% python3 -q
>>> import numpy as np
>>> np.set_printoptions(suppress=True, linewidth=140)
>>> m1 = np.load("x.npy")
>>> print(m1)
[[ 0 -3  0  0  1]
 [-3  0 -3  0  0]
 [ 0 -3  0 -3  0]
 [ 0  0 -3  0 -3]
 [ 1  0  0 -3  0]]
>>> rng = np.random.default_rng(894857)
>>> z = rng.permutation(5)
>>> out = m1[:, z] * rng.choice([-1, 1], 5)
>>> print(out)
[[ 0  0  0  1 -3]
 [-3  0 -3  0  0]
 [ 0  3  0  0 -3]
 [-3  0  0 -3  0]
 [ 0  3  1  0  0]]
>>> left, _, vt = np.linalg.svd(m1.T @ out)
>>> print(z)
[2 3 0 4 1]
>>> P = np.triu(np.array([[1, 0, -1, -2, -1],
...     [0, -2, 2, 2, -1],
...     [2, -2, -1, 1, -1],
...     [1, 1, -1, -2, 0],
...     [1, -2, 1, -2, -2]]), 1) + np.eye(5)
>>> out = P @ m1 @ np.linalg.inv(P)
>>> print(out)
[[ -1.   0.   5.  -1.  11.]
 [ -4.  -6.  -1.   2. -17.]
 [ -1.  -3.   2.   2.  -5.]
 [  0.   0.  -3.   3.  -6.]
 [  1.   0.   1.  -2.   2.]]
>>> print(round(float(np.linalg.det(out)), 3))
162.0
>>> print(np.linalg.matrix_rank(out))
5
>>> print(round(np.linalg.eigvalsh(m1).min(), 3))
-5.051
>>> try:
...     np.linalg.cholesky(m1)
... except np.linalg.LinAlgError as e:
...     print(repr(e))
... 
LinAlgError('Matrix is not positive definite')
>>> O, R = np.linalg.qr(m1)
>>> print(np.round(abs(R[0, 0]), 3), round(float(np.linalg.norm(m1[:, 0])), 3))
3.162 3.162
>>> print(O.round(3) + 0)
[[ 0.    -0.707  0.     0.435  0.557]
 [ 0.949  0.     0.095 -0.238  0.186]
 [ 0.    -0.707  0.    -0.435 -0.557]
 [ 0.     0.     0.953  0.238 -0.186]
 [-0.316  0.     0.286 -0.713  0.557]]
>>> print(np.round(np.abs(np.diag(R)), 3))
[3.162 4.243 3.146 3.444 1.114]
>>> print(np.allclose(R.T @ R, m1.T @ m1))
True
>>> print(np.round(O @ R, 3) + 0)
[[ 0. -3.  0.  0.  1.]
 [-3.  0. -3.  0.  0.]
 [ 0. -3.  0. -3.  0.]
 [ 0.  0. -3.  0. -3.]
 [ 1.  0.  0. -3.  0.]]
>>> print(O.shape, R.shape)
(5, 5) (5, 5)
>>> evals, V = np.linalg.eig(m1)
>>> print(np.round(np.sort(np.linalg.eigvals(m1 @ m1)), 3))
[ 0.437  6.459 12.541 25.513 29.05 ]
>>> print(np.round(np.sort(np.linalg.eigvals(m1.T)), 3))
[-5.051 -3.541  0.661  2.541  5.39 ]
>>> M = np.array([[3, -3, 3, -3], [2, -2, 2, -2], [3, -3, 3, -3], [2, -2, 2, -2]])
>>> print(M)
[[ 3 -3  3 -3]
 [ 2 -2  2 -2]
 [ 3 -3  3 -3]
 [ 2 -2  2 -2]]
>>> try:
...     np.linalg.inv(M)
... except np.linalg.LinAlgError as e:
...     print(repr(e))
... 
LinAlgError('Singular matrix')
>>> print(np.allclose(M[:-1].T @ np.linalg.lstsq(M[:-1].T, M[-1])[0], M[-1]))
True
>>> print(round(float(np.trace(np.linalg.pinv(M) @ M)), 3))
1.0
>>> print(np.unique(M.round(6), axis=0).shape)
(2, 4)
>>> W0 = np.load("arr.npy")
>>> print(W0)
[[1 3 0 0]
 [1 2 0 0]
 [0 0 1 3]
 [0 0 1 2]]
>>> f, r1 = W0[3], W0[0]
>>> print(f @ r1)
0
>>> print(f @ f)
5
>>> p = (f @ r1) / (f @ f) * f
>>> print(np.outer(f, r1))
[[0 0 0 0]
 [0 0 0 0]
 [1 3 0 0]
 [2 6 0 0]]
>>> print(r1 - p)
[1. 3. 0. 0.]
>>> print((r1 - p) @ f)
0.0
>>> print(np.linalg.matrix_rank(np.outer(f, r1)))
1
>>> vec = np.array([1, 1, 1, 1])
>>> rhs = W0 @ vec
>>> print(rhs)
[4 3 4 3]
>>> print(np.round(np.linalg.solve(W0, rhs + W0[:, 2]), 3))
[1. 1. 2. 1.]
>>> print(np.round(np.linalg.solve(W0, -3 * rhs), 3))
[-3. -3. -3. -3.]
>>> print(np.round(np.linalg.solve(W0, W0[:, 3]), 3))
[ 0. -0.  0.  1.]
>>> print(np.round(np.linalg.solve(W0, rhs), 3))
[1. 1. 1. 1.]
>>> print(np.round(np.linalg.solve(W0.T, W0[0]), 3) + 0)
[1. 0. 0. 0.]
>>> out = W0 ** -1
Traceback (most recent call last):
  File "<python-input-51>", line 1, in <module>
    out = W0 ** -1
          ~~~^^~~~
ValueError: Integers to negative integer powers are not allowed.
>>> out = np.linalg.invert(W0)
Traceback (most recent call last):
  File "<python-input-52>", line 1, in <module>
    out = np.linalg.invert(W0)
          ^^^^^^^^^^^^^^^^
AttributeError: module 'numpy.linalg' has no attribute 'invert'
>>> out = np.linalg.inv(W0)
>>> print(np.allclose(out, W0.T))
False
>>> print(out)
[[-2.  3.  0.  0.]
 [ 1. -1. -0. -0.]
 [ 0.  0. -2.  3.]
 [-0. -0.  1. -1.]]
>>> print((np.abs(out) > 1e-9).astype(int))
[[1 1 0 0]
 [1 1 0 0]
 [0 0 1 1]
 [0 0 1 1]]
>>> print([round(float(x), 3) for x in np.linalg.svd(W0, compute_uv=False)[:3]])
[3.864, 3.864, 0.259]
>>> print(np.round(np.linalg.norm(W0, 2) / np.linalg.norm(W0), 3))
0.706
>>> print(np.round(np.linalg.det(W0), 3))
1.0
>>> print(np.allclose(W0 @ W0.T, W0.T @ W0))
False
>>> print(round(float(np.abs(np.linalg.eigvals(W0)).max()), 3))
3.303
>>> print(np.allclose(W0, W0.T))
False
>>> data = np.load("block17.npy")
>>> print(data)
[[ 0  0  0  0  1 -1 -2  2 -1  1  1  0 -2  2  2]
 [ 1  1  1  1  2  0 -1  3  0  2  2  1 -1  3  3]
 [ 1  1  1  1  2  0 -1  3  0  2  2  1 -1  3  3]
 [ 4  4  4  4  5  3  2  6  3  5  5  4  2  6  6]
 [ 5  5  5  5  6  4  3  7  4  6  6  5  3  7  7]
 [-5 -5 -5 -5 -4 -6 -7 -3 -6 -4 -4 -5 -7 -3 -3]
 [ 1  1  1  1  2  0 -1  3  0  2  2  1 -1  3  3]
 [ 3  3  3  3  4  2  1  5  2  4  4  3  1  5  5]
 [ 1  1  1  1  2  0 -1  3  0  2  2  1 -1  3  3]
 [ 5  5  5  5  6  4  3  7  4  6  6  5  3  7  7]]
>>> print(np.linalg.matrix_rank(data, rtol=0.1))
2
>>> print(np.linalg.cond(data) > 100)
True
>>> f = np.array([1, 2, 1, 3, 3])
>>> out = m1 + np.outer(f, np.eye(5)[3])
>>> print(np.linalg.matrix_rank(out - m1))
1
>>> print(round(float(np.linalg.det(out) / np.linalg.det(m1)), 3), round(float(1 + np.linalg.solve(m1, f)[3]), 3))
0.556 0.556
>>> print(out)
[[ 0. -3.  0.  1.  1.]
 [-3.  0. -3.  2.  0.]
 [ 0. -3.  0. -2.  0.]
 [ 0.  0. -3.  3. -3.]
 [ 1.  0.  0.  0.  0.]]
>>> arr = np.load("case18.npy")
>>> print(arr.round(3))
[[0.011 0.057 0.011 0.057 0.011 0.034 0.057]
 [0.057 0.287 0.057 0.287 0.057 0.172 0.287]
 [0.011 0.057 0.011 0.057 0.011 0.034 0.057]
 [0.057 0.287 0.057 0.287 0.057 0.172 0.287]
 [0.011 0.057 0.011 0.057 0.011 0.034 0.057]
 [0.034 0.172 0.034 0.172 0.034 0.103 0.172]
 [0.057 0.287 0.057 0.287 0.057 0.172 0.287]]
>>> left, sigma, vt = np.linalg.svd(arr)
>>> V = vt[:(sigma > 1e-8).sum()]
>>> vec = arr[2] + 5 * arr[5] + rng.integers(2) * np.eye(7)[0]
>>> print(vec.round(3))
[1.184 0.92  0.184 0.92  0.184 0.552 0.92 ]
>>> print(np.round(V.T @ V, 3))
[[0.011 0.057 0.011 0.057 0.011 0.034 0.057]
 [0.057 0.287 0.057 0.287 0.057 0.172 0.287]
 [0.011 0.057 0.011 0.057 0.011 0.034 0.057]
 [0.057 0.287 0.057 0.287 0.057 0.172 0.287]
 [0.011 0.057 0.011 0.057 0.011 0.034 0.057]
 [0.034 0.172 0.034 0.172 0.034 0.103 0.172]
 [0.057 0.287 0.057 0.287 0.057 0.172 0.287]]
>>> print(np.allclose(V.T @ V @ vec, vec))
False
>>> print(round(np.linalg.norm(vec - V.T @ V @ vec), 3))
0.994
>>> J = np.load("m.npy")
>>> print(J)
[[ 0  0 -3  1]
 [ 0  0  0  1]
 [-3  1  0  0]
 [ 0  1  0  0]]
>>> evals, V = np.linalg.eig(W0)
>>> print(np.round(np.sort(np.linalg.eigvals(np.linalg.inv(W0))), 3))
[-3.303 -3.303  0.303  0.303]
>>> print(evals.round(3))
[-0.303  3.303 -0.303  3.303]
>>> print(np.round(np.sort(np.linalg.eigvals(W0.T)), 3))
[-0.303 -0.303  3.303  3.303]
>>> print(np.round(W0 @ V[:, 0] - evals[0] * V[:, 0], 3) + 0)
[0. 0. 0. 0.]
>>> print(np.round(np.sort(np.linalg.eigvals(W0 @ W0)), 3))
[ 0.092  0.092 10.908 10.908]
>>> F = np.load("sample5.npy")
>>> print(F)
[[ 0.96  1.35 -1.32  1.11  0.03  1.56  0.36 -0.66 -0.39]
 [ 1.    2.04 -1.78  1.22 -0.04  2.12  0.18 -0.8  -0.26]
 [ 0.82 -1.91  0.83  0.64  0.37 -1.06  1.25 -0.02 -1.04]
 [ 1.48  1.87 -1.9   1.69  0.07  2.24  0.62 -0.98 -0.65]
 [-1.46  2.7  -1.03 -1.21 -0.58  1.34 -2.01  0.16  1.69]
 [-0.18  2.81 -1.71  0.1  -0.35  2.1  -1.01 -0.42  0.78]
 [ 3.54 -2.31 -0.21  3.36  0.93  0.06  3.57 -1.14 -3.12]
 [-1.08 -1.73  1.62 -1.27 -0.01 -1.92 -0.34  0.78  0.39]
 [-1.78  0.56  0.49 -1.75 -0.4  -0.5  -1.61  0.68  1.43]
 [-1.42  0.01  0.67 -1.44 -0.27 -0.74 -1.15  0.62  1.04]
 [-1.78  0.56  0.49 -1.75 -0.4  -0.5  -1.61  0.68  1.43]
 [-0.9  -1.16  1.17 -1.03 -0.04 -1.38 -0.37  0.6   0.39]
 [ 2.34  0.65 -1.53  2.44  0.37  1.74  1.69 -1.14 -1.56]
 [ 2.62  0.41 -1.51  2.7   0.45  1.7   1.99 -1.22 -1.82]]
>>> out = np.array([[1, 4, -5],
...     [2, 5, 4],
...     [-2, 4, -4],
...     [-2, 2, 2],
...     [1, -3, -4],
...     [-1, 2, -5],
...     [-2, 2, 5],
...     [1, 4, -2],
...     [0, -4, 4]])
>>> print(np.vstack([F, out.T]).shape)
(17, 9)
>>> print(np.round(F.sum(axis=0), 3))
[ 4.16  5.85 -5.72  4.81  0.13  6.76  1.56 -2.86 -1.69]
>>> print(np.round(F.sum(axis=1), 3))
[ 3.    3.68 -0.12  4.44 -0.4   2.12  4.68 -3.56 -2.88 -2.68 -2.88 -2.72  5.    5.32]
>>> print(round(float(np.linalg.norm(F)), 3))
15.789
>>> print(F.shape)
(14, 9)
>>> print(np.linalg.matrix_rank(F))
2
